$ python3 -q
>>> import numpy as np
>>> np.set_printoptions(suppress=True, linewidth=140)
>>> rng = np.random.default_rng(51)
>>> mat = np.eye(9, dtype=int)[rng.permutation(9)]
>>> print(mat)
[[0 0 0 1 0 0 0 0 0]
 [0 1 0 0 0 0 0 0 0]
 [1 0 0 0 0 0 0 0 0]
 [0 0 0 0 0 0 0 0 1]
 [0 0 0 0 0 1 0 0 0]
 [0 0 1 0 0 0 0 0 0]
 [0 0 0 0 0 0 0 1 0]
 [0 0 0 0 0 0 1 0 0]
 [0 0 0 0 1 0 0 0 0]]
>>> print(np.round(np.linalg.norm(mat, axis=0), 4))
[1. 1. 1. 1. 1. 1. 1. 1. 1.]
>>> print(mat.T @ mat)
[[1 0 0 0 0 0 0 0 0]
 [0 1 0 0 0 0 0 0 0]
 [0 0 1 0 0 0 0 0 0]
 [0 0 0 1 0 0 0 0 0]
 [0 0 0 0 1 0 0 0 0]
 [0 0 0 0 0 1 0 0 0]
 [0 0 0 0 0 0 1 0 0]
 [0 0 0 0 0 0 0 1 0]
 [0 0 0 0 0 0 0 0 1]]
>>> print(mat[:, 4] @ mat[:, 3])
0
>>> print(np.round(np.linalg.pinv(mat), 4))
[[0. 0. 1. 0. 0. 0. 0. 0. 0.]
 [0. 1. 0. 0. 0. 0. 0. 0. 0.]
 [0. 0. 0. 0. 0. 1. 0. 0. 0.]
 [1. 0. 0. 0. 0. 0. 0. 0. 0.]
 [0. 0. 0. 0. 0. 0. 0. 0. 1.]
 [0. 0. 0. 0. 1. 0. 0. 0. 0.]
 [0. 0. 0. 0. 0. 0. 0. 1. 0.]
 [0. 0. 0. 0. 0. 0. 1. 0. 0.]
 [0. 0. 0. 1. 0. 0. 0. 0. 0.]]
>>> A = np.diag(np.array([0, 1, 2, 3, 3, 0, 1, 3, 2, 0, 1, 2, 0])) + -3 * np.eye(13, k=1) + -3 * np.eye(13, k=-1)
>>> print(A)
[[ 0. -3.  0.  0.  0.  0.  0.  0.  0.  0.  0.  0.  0.]
 [-3.  1. -3.  0.  0.  0.  0.  0.  0.  0.  0.  0.  0.]
 [ 0. -3.  2. -3.  0.  0.  0.  0.  0.  0.  0.  0.  0.]
 [ 0.  0. -3.  3. -3.  0.  0.  0.  0.  0.  0.  0.  0.]
 [ 0.  0.  0. -3.  3. -3.  0.  0.  0.  0.  0.  0.  0.]
 [ 0.  0.  0.  0. -3.  0. -3.  0.  0.  0.  0.  0.  0.]
 [ 0.  0.  0.  0.  0. -3.  1. -3.  0.  0.  0.  0.  0.]
 [ 0.  0.  0.  0.  0.  0. -3.  3. -3.  0.  0.  0.  0.]
 [ 0.  0.  0.  0.  0.  0.  0. -3.  2. -3.  0.  0.  0.]
 [ 0.  0.  0.  0.  0.  0.  0.  0. -3.  0. -3.  0.  0.]
 [ 0.  0.  0.  0.  0.  0.  0.  0.  0. -3.  1. -3.  0.]
 [ 0.  0.  0.  0.  0.  0.  0.  0.  0.  0. -3.  2. -3.]
 [ 0.  0.  0.  0.  0.  0.  0.  0.  0.  0.  0. -3.  0.]]
>>> print(np.round(np.linalg.norm(A, axis=1), 4))
[3.     4.3589 4.6904 5.1962 5.1962 4.2426 4.3589 5.1962 4.6904 4.2426 4.3589 4.6904 3.    ]
>>> print(round(np.linalg.norm(A, "nuc"), 4))
49.8863
>>> print(round(np.linalg.norm(A) ** 2 / np.linalg.norm(A, 2) ** 2, 4))
4.1566
>>> print(round(float(np.linalg.norm(A, 1)), 4), round(np.linalg.norm(A, np.inf), 4))
9.0 9.0
>>> print(A[7] @ A[0])
0.0
>>> print(np.round(np.linalg.norm(A, axis=0), 4))
[3.     4.3589 4.6904 5.1962 5.1962 4.2426 4.3589 5.1962 4.6904 4.2426 4.3589 4.6904 3.    ]
>>> print(np.round(np.linalg.norm(A, 2), 4))
7.8785
